In [1]: import numpy as np

In [2]: np.set_printoptions(suppress=True, linewidth=200)

In [3]: tidy = lambda a: np.round(a, 2) + 0

In [4]: X = np.load("mat.npy")

In [5]: print(X)
[[-7  0  0  3  0  7  0]
 [ 0 -8  0  0  2  0  9]
 [ 0  9 -7  0  7  0 -4]
 [ 3  0  0  1  0  1  0]
 [ 0  8 -6  0  1  0  6]
 [-4  0  0 -1  0  4  0]
 [ 0  7 -9  0 -7  0 -2]]

In [6]: M2 = X[0, 0] * X[1:] - np.outer(X[1:, 0], X[0])

In [7]: print(M2)
[[  0  56   0   0 -14   0 -63]
 [  0 -63  49   0 -49   0  28]
 [  0   0   0 -16   0 -28   0]
 [  0 -56  42   0  -7   0 -42]
 [  0   0   0  19   0   0   0]
 [  0 -49  63   0  49   0  14]]

In [8]: print(tidy(X[:, 0] / X[0, 0]))
[ 1.    0.    0.   -0.43  0.    0.57  0.  ]

In [9]: print(M2.sum(axis=1))
[-21 -35 -44 -63  19  77]

In [10]: print(np.linalg.matrix_rank(M2))
6

In [11]: print(np.count_nonzero(M2))
18

In [12]: print(tidy(np.linalg.svd(M2, compute_uv=False)))
[141.34  81.44  71.31  34.    28.99  15.65]

In [13]: print(M2.sum(axis=0))
[   0 -112  154    3  -21  -28  -63]

In [14]: print((X + X.T) / 2)
[[-7.   0.   0.   3.   0.   1.5  0. ]
 [ 0.  -8.   4.5  0.   5.   0.   8. ]
 [ 0.   4.5 -7.   0.   0.5  0.  -6.5]
 [ 3.   0.   0.   1.   0.   0.   0. ]
 [ 0.   5.   0.5  0.   1.   0.  -0.5]
 [ 1.5  0.   0.   0.   0.   4.   0. ]
 [ 0.   8.  -6.5  0.  -0.5  0.  -2. ]]

In [15]: print(tidy(np.abs(np.linalg.eigvals(X)).max()))
18.52

In [16]: print(tidy(np.sort(np.abs(np.linalg.eigvals(X)))))
[ 3.57  3.57  4.57  5.97 10.82 10.82 18.52]

In [17]: print((X - X.T) / 2)
[[ 0.   0.   0.   0.   0.   5.5  0. ]
 [ 0.   0.  -4.5  0.  -3.   0.   1. ]
 [ 0.   4.5  0.   0.   6.5  0.   2.5]
 [ 0.   0.   0.   0.   0.   1.   0. ]
 [ 0.   3.  -6.5  0.   0.   0.   6.5]
 [-5.5  0.   0.  -1.   0.   0.   0. ]
 [ 0.  -1.  -2.5  0.  -6.5  0.   0. ]]

In [18]: r0, r1 = X[6], X[1]

In [19]: print(r0 @ r0)
183

In [20]: print(r0 @ r1)
-88

In [21]: p = (r0 @ r1) / (r0 @ r0) * r0

In [22]: print(tidy(r1 - p))
[ 0.   -4.63 -4.33  0.   -1.37  0.    8.04]

In [23]: rng = np.random.default_rng(42)

In [24]: z = rng.permutation(7)

In [25]: print(z)
[3 2 6 4 1 5 0]

In [26]: M2 = X[z][:, z]

In [27]: print(np.diag(M2))
[ 1 -7 -2  1 -8  4 -7]

In [28]: print(tidy(np.linalg.det(M2)), tidy(np.linalg.det(X[z])))
-753312.0 753312.0

In [29]: print(tidy(np.sort(np.abs(np.linalg.eigvals(M2)))))
[ 3.57  3.57  4.57  5.97 10.82 10.82 18.52]

In [30]: E = np.loadtxt("run16.csv", delimiter=",")

In [31]: print(E)
[[-4.  2. -3.  6. -5.  3.  0.  5.  3. -1.  2.]
 [-2.  4.  0.  3. -2. -1. -1.  3. -1.  4. -1.]
 [ 1.  2.  0.  2. -4.  1. -2.  7. -3. -3.  3.]
 [-1. -1. -1.  1. -2. -1.  2.  3.  0. -3.  0.]
 [-1.  2.  0.  2. -2.  0. -2.  2.  1.  2.  1.]
 [ 0.  0.  0.  0.  0.  0.  0.  0.  0.  0.  0.]
 [ 2.  2. -3. -2. -1.  0.  2.  1. -2. -3. -2.]
 [-2.  1.  0.  2. -4.  0.  1.  5. -1. -5.  2.]
 [-1.  3. -3.  3. -2.  4.  2.  4.  0. -6.  0.]
 [ 1.  1.  0.  0. -1. -4. -3.  5. -1.  2.  2.]
 [ 1.  3. -1. -3. -2. -2. -2.  2.  0. -4.  3.]
 [ 3. -2. -1. -1.  0.  0.  1.  3. -3. -3.  0.]
 [ 3.  0. -5.  2.  0.  3. -3.  3.  1. -8.  4.]
 [ 1.  0. -2.  1.  1. -1. -1. -2.  1. -2. -1.]
 [ 3. -2. -4.  0.  1.  3. -1.  3.  1. -4.  3.]
 [ 0.  2. -2.  3. -1. -1. -3.  0.  2.  0.  0.]
 [-2.  1. -1.  4. -4.  2. -2.  4.  1.  1.  3.]
 [ 0.  2. -1. -1. -5. -3. -1.  7. -4. -4.  4.]
 [-3.  3. -2.  4. -3.  1.  0.  3.  3.  0.  0.]
 [ 1.  0. -2.  3. -4. -1. -6.  6.  1. -5.  7.]
 [-2. -1. -2.  2. -3.  3.  0.  2.  1. -2.  0.]
 [ 0.  1. -3.  2. -1.  0.  4.  5. -3. -3. -3.]
 [-1.  1. -3.  4. -1.  0.  0.  1. -1. -1. -1.]
 [ 0.  0.  0.  0.  0.  0.  0.  0.  0.  0.  0.]
 [-1.  0. -1.  0. -1.  1.  0.  0.  1. -1. -2.]
 [-1.  4. -4.  1. -4. -2. -2.  0.  2. -2. -3.]
 [-1.  4. -1.  4. -3.  0. -4.  2.  1. -2.  2.]
 [ 1.  2. -2.  1.  1.  1.  2.  2. -3.  0. -3.]
 [-3.  3.  0.  4. -6.  0. -1.  7.  0. -3.  3.]
 [ 2. -4. -1. -1. -1. -1. -2.  4.  0. -3.  5.]
 [ 1. -1. -3.  2. -1.  4.  1.  3. -1. -3.  1.]
 [-2.  3. -3.  0. -3. -1.  3.  1.  1. -3. -2.]
 [-2.  4.  1.  2. -2.  0.  0.  3. -3.  0.  0.]
 [ 0.  2.  1. -2. -5. -3.  0.  4. -4. -4.  2.]
 [ 1. -2. -2.  0.  0.  1. -2.  2.  2. -2.  4.]
 [ 2.  1. -3.  1.  1. -2. -5.  0.  4. -1.  2.]
 [-2. -1. -2.  2. -3.  3.  0.  2.  1. -2.  0.]]

In [32]: Ac = (E - E.mean(axis=0)) / E.std(axis=0)

In [33]: print(tidy(Ac.std(axis=0)))
[1. 1. 1. 1. 1. 1. 1. 1. 1. 1. 1.]

In [34]: c = np.linalg.lstsq(np.delete(Ac, 6, axis=1), Ac[:, 6])[0]

In [35]: print(tidy(c))
[-0.89 -0.2  -0.13 -0.45  0.5   0.18  0.44 -0.3  -0.28 -0.64]

In [36]: d = np.linalg.norm(E[:, None] - E[None], axis=-1)

In [37]: print(np.flatnonzero(d[2] < d.mean() / 2))
[2]

In [38]: print(d.mean(axis=1).argmax())
19

In [39]: print((d + 1e9 * np.eye(37)).round(6).argmin(axis=1))
[18  4 17  7 15 23 27  3 30  4 33  6 14  5 34  4  4 33  0  2 36 27 15  5  5 31 15  6  7 34 20  3  1 17 14 15 20]

In [40]: print(d[2].round(6).argsort(kind="stable")[:4])
[ 2 17  7 28]
